$ python -q
>>> import numpy as np
>>> import numpy.linalg as la
>>> np.set_printoptions(precision=2, suppress=True, linewidth=200, floatmode="fixed")
>>> def rd(a):
...     return np.round(a, 2) + 0
... 
>>> E = np.array([[0.0, 0.0, 0.0, 1.0],
...     [0.0, 0.0, 0.0, 1.0],
...     [0.0, 0.0, 0.0, 3.0],
...     [1.0, 1.0, 3.0, 0.0]])
>>> E
array([[0.00, 0.00, 0.00, 1.00],
       [0.00, 0.00, 0.00, 1.00],
       [0.00, 0.00, 0.00, 3.00],
       [1.00, 1.00, 3.00, 0.00]])
>>> # equal to its transpose
>>> rd(la.svd(E, compute_uv=False))
array([3.32, 3.32, 0.00, 0.00])
>>> np.zeros(4, 4)
Traceback (most recent call last):
  File "<python-input-8>", line 1, in <module>
    np.zeros(4, 4)
    ~~~~~~~~^^^^^^
TypeError: Cannot interpret '4' as a data type
>>> rd(la.norm(E))
np.float64(4.69)
>>> A = np.load("test13.npy")
>>> A
array([[4, 1, 7],
       [3, 3, 5],
       [4, 1, 7],
       [7, 3, 1]])
>>> M2 = A / np.sqrt((A ** 2).mean(axis=1, keepdims=True))
>>> rd(M2[1])
array([0.79, 0.79, 1.32])
>>> rd(la.norm(M2, axis=1))
array([1.73, 1.73, 1.73, 1.73])
>>> la.matrix_rank(M2) == la.matrix_rank(A)
np.True_
>>> la.matrix_rank(A - A.mean(axis=1, keepdims=True))
np.int64(2)
>>> M2 = A / la.norm(A, axis=1)
Traceback (most recent call last):
  File "<python-input-17>", line 1, in <module>
    M2 = A / la.norm(A, axis=1)
         ~~^~~~~~~~~~~~~~~~~~~~
ValueError: operands could not be broadcast together with shapes (4,3) (4,) 
>>> M2 = A / la.norm(A, axis=1, keepdims=True)
>>> G = M2 @ M2.T
>>> np.argwhere(np.triu(np.abs(G) > 0.95, 1))
array([[0, 2]])
>>> (G - 2 * np.eye(4)).round(6).argmax(axis=1)
array([2, 0, 0, 1])
>>> rd(la.norm(M2, axis=1))
array([1.00, 1.00, 1.00, 1.00])
>>> (np.abs(G) > 0.9).astype(int)
array([[1, 1, 1, 0],
       [1, 1, 1, 0],
       [1, 1, 1, 0],
       [0, 0, 0, 1]])
>>> rd(np.degrees(np.arccos(np.clip(G[2, 1], -1, 1))))
np.float64(20.19)
>>> rd(G[2])
array([1.00, 0.94, 1.00, 0.61])
>>> rd(G)
array([[1.00, 0.94, 1.00, 0.61],
       [0.94, 1.00, 0.94, 0.69],
       [1.00, 0.94, 1.00, 0.61],
       [0.61, 0.69, 0.61, 1.00]])
>>> u = np.array([-1, 1])
>>> rd(np.cross(G[1, :3], G[2, :3]))
array([ 0.12,  0.00, -0.12])
>>> rd(np.polyval(u, G[1]))
array([0.06, 0.00, 0.06, 0.31])
>>> Uu, s, Vt = la.svd(A, full_matrices=False)
>>> np.allclose(Uu * s @ Vt, A)
True
>>> (s > 1e-8).sum()
np.int64(3)
>>> rd(s / s[0])
array([1.00, 0.39, 0.13])
>>> mat = np.load("x.npy")
>>> mat
array([[  7.86,  12.69, -12.22],
       [  5.86,   8.22,  15.32],
       [ 13.39,  -9.71,  -2.06]])
>>> vec = np.array([0, 0, -2])
>>> target = mat @ vec
>>> target
array([ 24.44, -30.64,   4.12])
>>> rd(la.solve(mat, 3 * target))
array([ 0.00,  0.00, -6.00])
>>> rd(la.solve(mat, target + mat[:, 0]))
array([ 1.00,  0.00, -2.00])
>>> rd(la.solve(mat, mat[:, 2]))
array([0.00, 0.00, 1.00])
